$ python -q
>>> import numpy as np
>>> from numpy import linalg as LA
>>> np.set_printoptions(precision=1, suppress=True, linewidth=100)
>>> def tidy(a):
...     return np.round(a, 1) + 0
... 
>>> X = np.load("out7.npy")
>>> tidy(X)
array([[ 3.9,  0.8,  0. , -3. , -4.8, -4. , -3.1,  1.9, -1.6, -3.7,  0.1,  2.1,  1.5],
       [-0.4,  2. ,  4. , -0.2, -7.1, -1.7, -1.6,  0.1,  0.5, -1.5,  0.2,  2.4,  4. ],
       [-5.3,  0.9,  3.8,  3.6, -0.7,  3.5,  2.4, -2.2,  2.5,  3.3,  0.1, -0.3,  1.8],
       [ 5.3, -0.7, -3.5, -3.7,  0. , -3.7, -2.6,  2.2, -2.5, -3.5, -0.1,  0.5, -1.5],
       [-4.4, -0.4,  0.9,  3.3,  3.8,  4.1,  3.1, -2. ,  1.9,  3.9,  0. , -1.8, -0.9],
       [ 1.9,  1.6,  2.3, -1.7, -6.6, -3.1, -2.6,  1.1, -0.6, -2.9,  0.2,  2.5,  3.1],
       [ 5.1, -0.2, -2.3, -3.6, -2. , -4.1, -3. ,  2.2, -2.3, -3.8,  0. ,  1.2, -0.3],
       [-1.7, -1.6, -2.4,  1.6,  6.7,  3.1,  2.5, -1. ,  0.5,  2.8, -0.2, -2.5, -3.2],
       [-5. ,  1.3,  4.5,  3.3, -2.3,  2.9,  1.8, -2. ,  2.4,  2.7,  0.1,  0.3,  2.6],
       [-4. ,  1.8,  5.1,  2.5, -4.7,  1.5,  0.7, -1.5,  2. ,  1.4,  0.2,  1.2,  3.7],
       [-5.3,  0.5,  3. ,  3.7,  0.9,  3.9,  2.8, -2.3,  2.4,  3.7,  0. , -0.9,  0.9],
       [ 4.2, -1.8, -5.1, -2.6,  4.4, -1.7, -0.9,  1.6, -2.1, -1.6, -0.2, -1.1, -3.6],
       [ 2.9,  1.2,  1.2, -2.4, -5.9, -3.7, -2.9,  1.5, -1.1, -3.4,  0.1,  2.4,  2.4],
       [-1.5,  2.1,  4.6,  0.6, -6.8, -0.9, -1. , -0.3,  1. , -0.8,  0.2,  2.2,  4.1],
       [ 0.1,  1.9,  3.7, -0.5, -7.1, -2. , -1.9,  0.3,  0.2, -1.8,  0.2,  2.5,  3.9],
       [ 4.6,  0.3, -1.1, -3.4, -3.6, -4.2, -3.1,  2.1, -2. , -3.9,  0. ,  1.7,  0.7],
       [ 5.2, -1.2, -4.3, -3.5,  1.8, -3.1, -2. ,  2.1, -2.5, -2.9, -0.1, -0.1, -2.4],
       [ 4.2,  0.6, -0.4, -3.2, -4.3, -4.1, -3.1,  2. , -1.8, -3.8,  0.1,  1.9,  1.2],
       [ 5.1, -0.2, -2.4, -3.7, -1.7, -4. , -2.9,  2.2, -2.3, -3.8,  0. ,  1.1, -0.5],
       [-5.2,  1.2,  4.3,  3.4, -1.8,  3.1,  2. , -2.1,  2.5,  2.9,  0.1,  0.1,  2.4],
       [ 2.1, -2.1, -4.8, -1. ,  6.5,  0.4,  0.7,  0.6, -1.2,  0.3, -0.2, -2.1, -4.2],
       [-5.1,  1.3,  4.5,  3.4, -2.2,  2.9,  1.9, -2. ,  2.4,  2.7,  0.1,  0.3,  2.6],
       [ 1. , -2. , -4.3, -0.2,  7. ,  1.3,  1.3,  0.1, -0.7,  1.1, -0.2, -2.3, -4.1],
       [ 2.8, -2. , -5.1, -1.6,  6. , -0.3,  0.2,  0.9, -1.5, -0.3, -0.2, -1.8, -4.1],
       [ 0.9, -2. , -4.3, -0.2,  7. ,  1.3,  1.4,  0.1, -0.7,  1.2, -0.2, -2.3, -4.1],
       [-5.2,  1.2,  4.3,  3.5, -1.7,  3.1,  2.1, -2.1,  2.5,  2.9,  0.1,  0.1,  2.3],
       [ 2.3,  1.4,  1.8, -2. , -6.3, -3.4, -2.8,  1.3, -0.8, -3.1,  0.1,  2.4,  2.8],
       [-3.3, -1.1, -0.8,  2.6,  5.5,  3.8,  3. , -1.6,  1.3,  3.5, -0.1, -2.3, -2.1]])
>>> Uu, sv, vt = LA.svd(X)
>>> evecs = vt[:(sv > 1e-8).sum()]
>>> rng = np.random.default_rng(913736)
>>> x = X[24] + 3 * X[8] + rng.integers(2) * np.eye(13)[7]
>>> tidy(x)
array([-14.2,   1.9,   9.3,   9.8,   0. ,   9.9,   6.9,  -5. ,   6.6,   9.3,   0.2,  -1.5,   3.9])
>>> LA.matrix_rank(np.vstack([X, x]))
np.int64(3)
>>> tidy(LA.norm(x - evecs.T @ evecs @ x))
np.float64(1.0)
>>> np.allclose(evecs.T @ evecs @ x, x)
False
